$ ipython --no-banner

In [1]: import numpy as np

In [2]: np.set_printoptions(precision=2, suppress=True, linewidth=100, legacy="1.25")

In [3]: A = np.loadtxt("mat.csv", delimiter=",")

In [4]: print(A)
[[ 3.  4.  5.  6.  7.  8.]
 [ 9. 10. 11. 12. 13. 14.]
 [15. 16. 17. 18. 19. 20.]
 [21. 22. 23. 24. 25. 26.]]

In [5]: # looks like rank 2

In [6]: out = np.array([[-5, -3], [-1, -1], [-2, 5], [-4, -2], [4, 5], [-2, -4]])

In [7]: print(np.linalg.matrix_rank(A @ out))
2

In [8]: out @ A
---------------------------------------------------------------------------
ValueError                                Traceback (most recent call last)
Cell In[8], line 1
----> 1 out @ A

ValueError: matmul: Input operand 1 has a mismatch in its core dimension 0, with gufunc signature (n?,k),(k,m?)->(n?,m?) (size 4 is different from 2)

In [9]: print(np.linalg.matrix_rank(np.vstack([A, out.T])))
4

In [10]: x = np.array([9, 5, 8, 6, -6, 3])

In [11]: h = np.maximum(A @ x, 0)

In [12]: print(np.maximum(A @ (3 * x), 0))
[ 315.  765. 1215. 1665.]

In [13]: print(np.maximum(A @ x, 0) - np.maximum(-A @ x, 0))
[105. 255. 405. 555.]

In [14]: f, r1 = A[3], A[2]

In [15]: print(f @ r1)
2485.0

In [16]: pr = (f @ r1) / (f @ f) * f

In [17]: print(round(float((r1 - pr) @ f), 2))
-0.0

In [18]: print(np.linalg.matrix_rank(np.outer(f, r1)))
1

In [19]: print(r1 - pr)
[-0.67 -0.41 -0.16  0.1   0.35  0.6 ]

In [20]: print(round(float(np.linalg.norm(f + r1) ** 2 + np.linalg.norm(f - r1) ** 2), 2))
10372.0

In [21]: W = np.array([[3, 0, 2], [0, 0, 1], [0, 3, 3], [3, 0, 1], [0, 0, 1], [0, 1, 3]])

In [22]: b = np.array([5, 1, 5])

In [23]: hid = np.maximum(A @ W + b, 0)

In [24]: print((hid > 0).mean(axis=0))
[1. 1. 1.]

In [25]: print(hid)
[[ 32.  24.  67.]
 [ 68.  48. 133.]
 [104.  72. 199.]
 [140.  96. 265.]]

In [26]: C = np.array([[3, 0], [1, 0], [3, 3]])

In [27]: print((hid @ C).round(6).argmax(axis=1))
[0 0 0 0]

In [28]: print(hid @ C)
[[ 321.  201.]
 [ 651.  399.]
 [ 981.  597.]
 [1311.  795.]]

In [29]: print(W @ C)
[[15  6]
 [ 3  3]
 [12  9]
 [12  3]
 [ 3  3]
 [10  9]]

In [30]: rank = np.linalg.matrix_rank(hid)

In [31]: print(rank)
2

In [32]: null = np.linalg.svd(hid)[2][rank:].T

In [33]: print(np.linalg.matrix_rank(hid.T @ hid), np.linalg.matrix_rank(hid @ hid.T))
2 2

In [34]: print(null.shape)
(3, 1)

In [35]: print([int(np.linalg.matrix_rank(hid[:i])) for i in range(1, len(hid) + 1)])
[1, 2, 2, 2]

In [36]: print([int(np.linalg.matrix_rank(hid[:, :j + 1])) for j in range(3)])
[1, 2, 2]

In [37]: print(null[:, 0] / null[np.abs(null[:, 0]).round(6).argmax(), 0])
[-0.08  1.   -0.32]

In [38]: f = np.array([1, 0, 0, 0, 1, 2, -2, -1])

In [39]: feats = f[np.abs(np.subtract.outer(np.arange(8), np.arange(8)))]

In [40]: print(feats)
[[ 1  0  0  0  1  2 -2 -1]
 [ 0  1  0  0  0  1  2 -2]
 [ 0  0  1  0  0  0  1  2]
 [ 0  0  0  1  0  0  0  1]
 [ 1  0  0  0  1  0  0  0]
 [ 2  1  0  0  0  1  0  0]
 [-2  2  1  0  0  0  1  0]
 [-1 -2  2  1  0  0  0  1]]

In [41]: out = np.linalg.inv(feats)

In [42]: print(np.round(np.linalg.inv(out), 2) + 0)
[[ 1.  0.  0.  0.  1.  2. -2. -1.]
 [ 0.  1.  0.  0.  0.  1.  2. -2.]
 [ 0.  0.  1.  0.  0.  0.  1.  2.]
 [ 0.  0.  0.  1.  0.  0.  0.  1.]
 [ 1.  0.  0.  0.  1.  0.  0.  0.]
 [ 2.  1.  0.  0.  0.  1.  0.  0.]
 [-2.  2.  1.  0.  0.  0.  1.  0.]
 [-1. -2.  2.  1.  0.  0.  0.  1.]]

In [43]: print((np.abs(out) > 1e-9).astype(int))
[[1 1 1 1 1 1 1 1]
 [1 1 1 1 1 1 1 1]
 [1 1 1 1 1 1 1 1]
 [1 1 1 1 1 1 1 1]
 [1 1 1 1 1 1 1 1]
 [1 1 1 1 1 1 1 1]
 [1 1 1 1 1 1 1 1]
 [1 1 1 1 1 1 1 1]]

In [44]: print(np.round(np.linalg.cond(feats), 2))
7.75

In [45]: print(np.round(np.linalg.slogdet(feats)[0], 2))
-1.0

In [46]: print(np.round(feats @ out, 2) + 0)
[[1. 0. 0. 0. 0. 0. 0. 0.]
 [0. 1. 0. 0. 0. 0. 0. 0.]
 [0. 0. 1. 0. 0. 0. 0. 0.]
 [0. 0. 0. 1. 0. 0. 0. 0.]
 [0. 0. 0. 0. 1. 0. 0. 0.]
 [0. 0. 0. 0. 0. 1. 0. 0.]
 [0. 0. 0. 0. 0. 0. 1. 0.]
 [0. 0. 0. 0. 0. 0. 0. 1.]]

In [47]: print(round(float(np.linalg.det(feats) * np.linalg.det(out)), 2))
1.0

In [48]: print(np.allclose(out, feats.T))
False
